In [1]: import numpy as np

In [2]: np.set_printoptions(precision=2, suppress=True, linewidth=200)

In [3]: def rnd(a):
   ...:     return np.round(a, 2) + 0
   ...: 

In [4]: K = np.load("a.npy")

In [5]: print(K)
[[-0.54 -0.47 -0.22 -2.25]
 [ 0.81  1.79 -0.05  1.38]
 [-1.   -0.26  0.53 -0.44]
 [ 1.04 -0.11 -0.79 -0.41]
 [-0.91 -1.67  0.24 -0.9 ]
 [ 0.23 -0.15 -0.24 -0.32]]

In [6]: rank = np.linalg.matrix_rank(K)

In [7]: print(rank)
3

In [8]: null = np.linalg.svd(K)[2][rank:].T

In [9]: print(rnd(K @ null))
[[0.]
 [0.]
 [0.]
 [0.]
 [0.]
 [0.]]

In [10]: print(rnd(null[:, 0] / null[np.abs(null[:, 0]).round(6).argmax(), 0]))
[ 0.66 -0.09  1.   -0.24]

In [11]: print(null.shape)
(4, 1)

In [12]: print(rnd(null @ null.T))
[[ 0.29 -0.04  0.44 -0.1 ]
 [-0.04  0.   -0.06  0.01]
 [ 0.44 -0.06  0.67 -0.16]
 [-0.1   0.01 -0.16  0.04]]

In [13]: print([int(np.linalg.matrix_rank(K[:i])) for i in range(1, len(K) + 1)])
[1, 2, 3, 3, 3, 3]

In [14]: left, sv, Vt = np.linalg.svd(K)

In [15]: print(rnd(sv))
[3.81 1.85 1.25 0.  ]

In [16]: print(np.argmax(sv[:-1] / (sv[1:] + 1e-6)) + 1)
3

In [17]: M2 = left[:, :3] @ np.diag(sv[:3]) @ Vt[:3]

In [18]: print(rnd(M2))
[[-0.54 -0.47 -0.22 -2.25]
 [ 0.81  1.79 -0.05  1.38]
 [-1.   -0.26  0.53 -0.44]
 [ 1.04 -0.11 -0.79 -0.41]
 [-0.91 -1.67  0.24 -0.9 ]
 [ 0.23 -0.15 -0.24 -0.32]]

In [19]: print(rnd(np.abs(K - M2).max()))
0.0

In [20]: print(rnd(np.linalg.norm(K - M2) / np.linalg.norm(K)))
0.0

In [21]: left, sv, Vt = np.linalg.svd(K)

In [22]: evecs = Vt[:(sv > 1e-8).sum()]

In [23]: rng = np.random.default_rng(886199)

In [24]: x0 = K[1] + 3 * K[3] + rng.integers(2) * np.eye(4)[1]

In [25]: print(rnd(x0))
[ 3.93  1.46 -2.42  0.15]

In [26]: print(rnd(np.linalg.norm(x0 - evecs.T @ evecs @ x0)))
0.0

In [27]: print(np.linalg.matrix_rank(np.vstack([K, x0])))
3

In [28]: print(rnd(np.diag(evecs.T @ evecs)))
[0.71 1.   0.33 0.96]

In [29]: M2 = K / np.sqrt((K ** 2).mean(axis=1, keepdims=True))

In [30]: print(np.linalg.matrix_rank(K - K.mean(axis=1, keepdims=True)))
3

In [31]: print(rnd(M2[5]))
[ 0.95 -0.62 -0.99 -1.32]

In [32]: print(rnd(np.linalg.norm(M2, axis=1)))
[2. 2. 2. 2. 2. 2.]

In [33]: J = np.array([[4.0, 0.0, 0.0, 0.0, 0.0, 0.0],
    ...:     [0.0, 13.0, 9.0, 6.0, 15.0, 3.0],
    ...:     [0.0, 9.0, 13.0, 6.0, 15.0, 3.0],
    ...:     [0.0, 6.0, 6.0, 8.0, 10.0, 2.0],
    ...:     [0.0, 15.0, 15.0, 10.0, 29.0, 5.0],
    ...:     [0.0, 3.0, 3.0, 2.0, 5.0, 5.0]])

In [34]: Lm = np.linalg.cholesky(J)

In [35]: print(np.linalg.eigvalsh(J).min() > 0)
True

In [36]: print(rnd(J / np.sqrt(np.outer(np.diag(J), np.diag(J)))))
[[1.   0.   0.   0.   0.   0.  ]
 [0.   1.   0.69 0.59 0.77 0.37]
 [0.   0.69 1.   0.59 0.77 0.37]
 [0.   0.59 0.59 1.   0.66 0.32]
 [0.   0.77 0.77 0.66 1.   0.42]
 [0.   0.37 0.37 0.32 0.42 1.  ]]

In [37]: print(rnd(Lm @ Lm.T))
[[ 4.  0.  0.  0.  0.  0.]
 [ 0. 13.  9.  6. 15.  3.]
 [ 0.  9. 13.  6. 15.  3.]
 [ 0.  6.  6.  8. 10.  2.]
 [ 0. 15. 15. 10. 29.  5.]
 [ 0.  3.  3.  2.  5.  5.]]

In [38]: print((J + J.T) / 2)
[[ 4.  0.  0.  0.  0.  0.]
 [ 0. 13.  9.  6. 15.  3.]
 [ 0.  9. 13.  6. 15.  3.]
 [ 0.  6.  6.  8. 10.  2.]
 [ 0. 15. 15. 10. 29.  5.]
 [ 0.  3.  3.  2.  5.  5.]]

In [39]: print(np.allclose(J, J.T))
True

In [40]: print(rnd(np.abs(np.linalg.eigvals(J)).max()))
52.0

In [41]: print(np.allclose(J @ J.T, J.T @ J))
True

In [42]: print(rnd(J.mean(axis=0)))
[ 0.67  7.67  7.67  5.33 12.33  3.  ]

In [43]: print(rnd(np.linalg.norm(J)))
52.76

In [44]: print(J.shape)
(6, 6)

In [45]: print(np.abs(J).max())
29.0

In [46]: M = np.load("test10.npy")

In [47]: print(M)
[[8.1 7.  6.  5.  3.  8.  6.  2.  3. ]
 [2.  4.1 4.  6.  4.  1.  3.  8.  6. ]
 [5.  6.  0.1 7.  6.  5.  3.  3.  2. ]
 [3.  3.  2.  0.1 6.  7.  4.  1.  8. ]
 [5.  5.  4.  8.  8.1 0.  7.  7.  2. ]
 [9.  4.  0.  6.  4.  5.1 9.  1.  6. ]
 [1.  0.  2.  2.  5.  1.  5.1 3.  5. ]
 [6.  5.  2.  1.  5.  0.  3.  1.1 9. ]
 [8.  7.  6.  5.  3.  8.  6.  2.  3.1]]

In [48]: M2 = np.linalg.inv(M)

In [49]: print(rnd(np.linalg.cond(M)))
945.5

In [50]: print(rnd(M @ M2))
[[1. 0. 0. 0. 0. 0. 0. 0. 0.]
 [0. 1. 0. 0. 0. 0. 0. 0. 0.]
 [0. 0. 1. 0. 0. 0. 0. 0. 0.]
 [0. 0. 0. 1. 0. 0. 0. 0. 0.]
 [0. 0. 0. 0. 1. 0. 0. 0. 0.]
 [0. 0. 0. 0. 0. 1. 0. 0. 0.]
 [0. 0. 0. 0. 0. 0. 1. 0. 0.]
 [0. 0. 0. 0. 0. 0. 0. 1. 0.]
 [0. 0. 0. 0. 0. 0. 0. 0. 1.]]

In [51]: x0 = np.array([3, 1, 2, 0, 1, 2, 3, 0, 2])

In [52]: y = M @ x0

In [53]: print(y)
[86.3 45.1 50.2 64.  61.1 84.2 39.3 59.  86.2]

In [54]: print(rnd(np.linalg.solve(M, 3 * y)))
[9. 3. 6. 0. 3. 6. 9. 0. 6.]

In [55]: z = rng.permutation(9)

In [56]: print(z)
[0 6 2 4 1 5 8 7 3]

In [57]: M2 = M[z][:, z]

In [58]: print(np.diag(M2))
[8.1 5.1 0.1 8.1 4.1 5.1 3.1 1.1 0.1]

In [59]: print(M2)
[[8.1 6.  6.  3.  7.  8.  3.  2.  5. ]
 [1.  5.1 2.  5.  0.  1.  5.  3.  2. ]
 [5.  3.  0.1 6.  6.  5.  2.  3.  7. ]
 [5.  7.  4.  8.1 5.  0.  2.  7.  8. ]
 [2.  3.  4.  4.  4.1 1.  6.  8.  6. ]
 [9.  9.  0.  4.  4.  5.1 6.  1.  6. ]
 [8.  6.  6.  3.  7.  8.  3.1 2.  5. ]
 [6.  3.  2.  5.  5.  0.  9.  1.1 1. ]
 [3.  4.  2.  6.  3.  7.  8.  1.  0.1]]

In [60]: E = np.loadtxt("run17.csv", delimiter=",")

In [61]: print(E)
[[ 0.  0.  0.  1.  0.  0.  0.  5.  0. -4.  5.]
 [ 3.  0.  0.  0.  0.  0.  0.  0.  0.  0. -1.]
 [ 0.  0.  0.  0.  0.  0.  0.  0.  0.  0.  3.]
 [ 2.  0.  0.  0.  0.  0.  0. -1.  0.  0.  0.]
 [ 0.  0.  0. -3.  0.  0.  0.  0.  0.  0.  0.]
 [ 0.  0.  0.  1.  0.  0.  4.  0.  0.  0.  0.]
 [ 0.  0.  5.  0.  0.  0.  0. -5.  0.  5.  0.]]

In [62]: M2 = np.array([[1, -3],
    ...:     [-1, 0],
    ...:     [0, -4],
    ...:     [-4, -3],
    ...:     [-4, 2],
    ...:     [-4, -5],
    ...:     [3, 3],
    ...:     [4, -2],
    ...:     [-1, 3],
    ...:     [4, -2],
    ...:     [2, 5]])

In [63]: print(np.einsum("ik,kj->ji", E, M2))
[[ 10.   1.   6.  -2.  12.   8.   0.]
 [ 20. -14.  15.  -4.   9.   9. -20.]]

In [64]: print(E @ M2)
[[ 10.  20.]
 [  1. -14.]
 [  6.  15.]
 [ -2.  -4.]
 [ 12.   9.]
 [  8.   9.]
 [  0. -20.]]

In [65]: print(np.einsum("ij->j", E))
[ 5.  0.  5. -1.  0.  0.  4. -1.  0.  1.  7.]

In [66]: def softmax(z):
    ...:     e = np.exp(z - z.max(axis=-1, keepdims=True))
    ...:     return e / e.sum(axis=-1, keepdims=True)
    ...: 

In [67]: print(rnd(softmax(E).sum(axis=1)))
[1. 1. 1. 1. 1. 1. 1.]

In [68]: print(rnd(softmax(E[2])))
[0.03 0.03 0.03 0.03 0.03 0.03 0.03 0.03 0.03 0.03 0.67]

In [69]: print(rnd(softmax(E[2] + 3)))
[0.03 0.03 0.03 0.03 0.03 0.03 0.03 0.03 0.03 0.03 0.67]

In [70]: S = E @ E.T / np.sqrt(11)

In [71]: print(softmax(S).round(6).argmax(axis=1))
[0 1 0 1 4 5 6]

In [72]: print(rnd(softmax(S + np.triu(np.full(S.shape, -np.inf), 1))))
[[1.   0.   0.   0.   0.   0.   0.  ]
 [0.01 0.99 0.   0.   0.   0.   0.  ]
 [0.86 0.   0.14 0.   0.   0.   0.  ]
 [0.02 0.52 0.08 0.38 0.   0.   0.  ]
 [0.02 0.05 0.05 0.05 0.82 0.   0.  ]
 [0.01 0.01 0.01 0.01 0.   0.97 0.  ]
 [0.   0.   0.   0.   0.   0.   1.  ]]

In [73]: print(rnd(softmax(S)[2] @ E))
[ 0.03  0.    0.04  0.81  0.    0.    0.04  4.07  0.   -3.26  4.53]

In [74]: print(rnd(softmax(S)))
[[1.   0.   0.   0.   0.   0.   0.  ]
 [0.01 0.68 0.01 0.2  0.03 0.03 0.03]
 [0.83 0.   0.14 0.01 0.01 0.01 0.01]
 [0.01 0.33 0.05 0.25 0.05 0.05 0.25]
 [0.02 0.05 0.05 0.05 0.76 0.02 0.05]
 [0.01 0.01 0.01 0.01 0.   0.97 0.01]
 [0.   0.   0.   0.   0.   0.   1.  ]]
